% python3 -q
>>> import numpy as np
>>> import numpy.linalg as la
>>> np.set_printoptions(precision=4, suppress=True, linewidth=140, sign=" ")
>>> def rd(a):
...     return np.round(a, 4) + 0
... 
>>> f = np.array([0, 1, 2])
>>> rng = np.random.default_rng(929)
>>> W0 = np.outer(rng.normal(size=19), f) + 0.02 * rng.normal(size=(19, 3))
>>> rd(W0)
array([[ 0.0145,  0.028 ,  0.0384],
       [-0.0183,  0.8249,  1.5794],
       [ 0.0224, -0.2557, -0.5732],
       [-0.0429,  0.1676,  0.329 ],
       [ 0.0052,  0.9681,  1.9949],
       [ 0.003 , -1.0228, -2.1414],
       [ 0.0203,  0.876 ,  1.7448],
       [ 0.0019, -1.0654, -2.1584],
       [ 0.0408, -1.8886, -3.8116],
       [-0.0006, -1.409 , -2.8268],
       [ 0.0082, -0.476 , -0.9141],
       [ 0.0376,  0.0869,  0.1391],
       [-0.0008, -0.8665, -1.8223],
       [-0.0324,  0.5167,  0.9864],
       [-0.0082, -0.4459, -0.8666],
       [ 0.0041, -0.3688, -0.7837],
       [ 0.0167,  0.1391,  0.2674],
       [-0.0454,  1.648 ,  3.3029],
       [-0.0285, -0.1128, -0.195 ]])
>>> vec = np.array([3, 2, 0])
>>> target = W0 @ vec
>>> c, lr = np.zeros(3), 1 / la.norm(W0, 2) ** 2
>>> for i in range(20):
...     c -= lr * W0.T @ (W0 @ c - target)
...     if i % 5 == 0: print(i, round(la.norm(W0 @ c - target), 4))
... 
0 0.317
5 0.3168
10 0.3166
15 0.3165
>>> rd(c)
array([ 0.0026,  0.3902,  0.7801])
>>> vec = np.array([5, 5, 6])
>>> target = W0 @ vec
>>> rd(la.pinv(W0) @ W0)
array([[ 1.,  0.,  0.],
       [ 0.,  1.,  0.],
       [ 0.,  0.,  1.]])
>>> rd(la.solve(W0.T @ W0, W0.T @ target))
array([ 5.,  5.,  6.])
>>> target = target + 0.3 * rng.normal(size=19)
>>> rd(target)
array([  0.3254,  13.775 ,  -4.2345,   2.3898,  16.9455, -18.0712,  15.2206, -18.454 , -32.1263, -24.402 ,  -7.6381,   1.1881, -15.114 ,
         8.2825,  -7.1338,  -7.4176,   2.2357,  27.9606,  -1.9327])
>>> c, *_ = la.lstsq(W0, target)
>>> c.round()
array([ 6.,  4.,  6.])
>>> rd(la.norm(target - W0 @ c))
np.float64(1.2133)
>>> rd(W0.T @ (target - W0 @ c))
array([ 0.,  0.,  0.])
>>> cen = (W0 - W0.mean(axis=0)) / W0.std(axis=0)
>>> cen.std(axis=0)
array([ 1.,  1.,  1.])
>>> c = la.lstsq(np.delete(cen, 1, axis=1), cen[:, 1])[0]
>>> np.abs(c).argmax()
np.int64(1)
>>> rd(1 - np.var(cen[:, 1] - np.delete(cen, 1, axis=1) @ c))
np.float64(0.9995)
>>> J = np.loadtxt("sample11.csv", delimiter=",")
>>> J
array([[ 6.,  1.,  1.,  1.,  1.],
       [ 1.,  6.,  1.,  1.,  1.],
       [ 1.,  1.,  6.,  1.,  1.],
       [ 1.,  1.,  1.,  6.,  1.],
       [ 1.,  1.,  1.,  1.,  6.]])
>>> rd(la.det(J))
np.float64(6250.0)
>>> rd(np.abs(la.eigvals(J)).max())
np.float64(10.0)
>>> (J + J.T) / 2
array([[ 6.,  1.,  1.,  1.,  1.],
       [ 1.,  6.,  1.,  1.,  1.],
       [ 1.,  1.,  6.,  1.,  1.],
       [ 1.,  1.,  1.,  6.,  1.],
       [ 1.,  1.,  1.,  1.,  6.]])
>>> np.allclose(J, J.T)
True
>>> rd(np.sort(np.abs(la.eigvals(J))))
array([  5.,   5.,   5.,   5.,  10.])
>>> vec = np.array([-2, 1, -2, 5, 0])
>>> np.einsum("ij,j->i", J, vec)
array([-8.,  7., -8., 27.,  2.])
>>> J @ vec
array([-8.,  7., -8., 27.,  2.])
>>> np.sign((J @ vec).round(6))
array([-1.,  1., -1.,  1.,  1.])
>>> J * vec
array([[-12.,   1.,  -2.,   5.,   0.],
       [ -2.,   6.,  -2.,   5.,   0.],
       [ -2.,   1., -12.,   5.,   0.],
       [ -2.,   1.,  -2.,  30.,   0.],
       [ -2.,   1.,  -2.,   5.,   0.]])
>>> la.norm(J @ vec) <= la.norm(J, 2) * la.norm(vec) + 1e-9
np.True_
>>> q = J.astype(float).copy()
>>> for j in range(5):
...     q[:, j] -= q[:, :j] @ (q[:, :j].T @ q[:, j])
...     q[:, j] /= la.norm(q[:, j])
... 
>>> rd(q.T @ q)
array([[ 1.,  0.,  0.,  0.,  0.],
       [ 0.,  1.,  0.,  0.,  0.],
       [ 0.,  0.,  1.,  0.,  0.],
       [ 0.,  0.,  0.,  1.,  0.],
       [ 0.,  0.,  0.,  0.,  1.]])
>>> rd(q.T @ J)
array([[ 6.3246,  2.3717,  2.3717,  2.3717,  2.3717],
       [ 0.    ,  5.863 ,  1.599 ,  1.599 ,  1.599 ],
       [ 0.    ,  0.    ,  5.6408,  1.2087,  1.2087],
       [ 0.    ,  0.    ,  0.    ,  5.5097,  0.9723],
       [ 0.    ,  0.    ,  0.    ,  0.    ,  5.4233]])
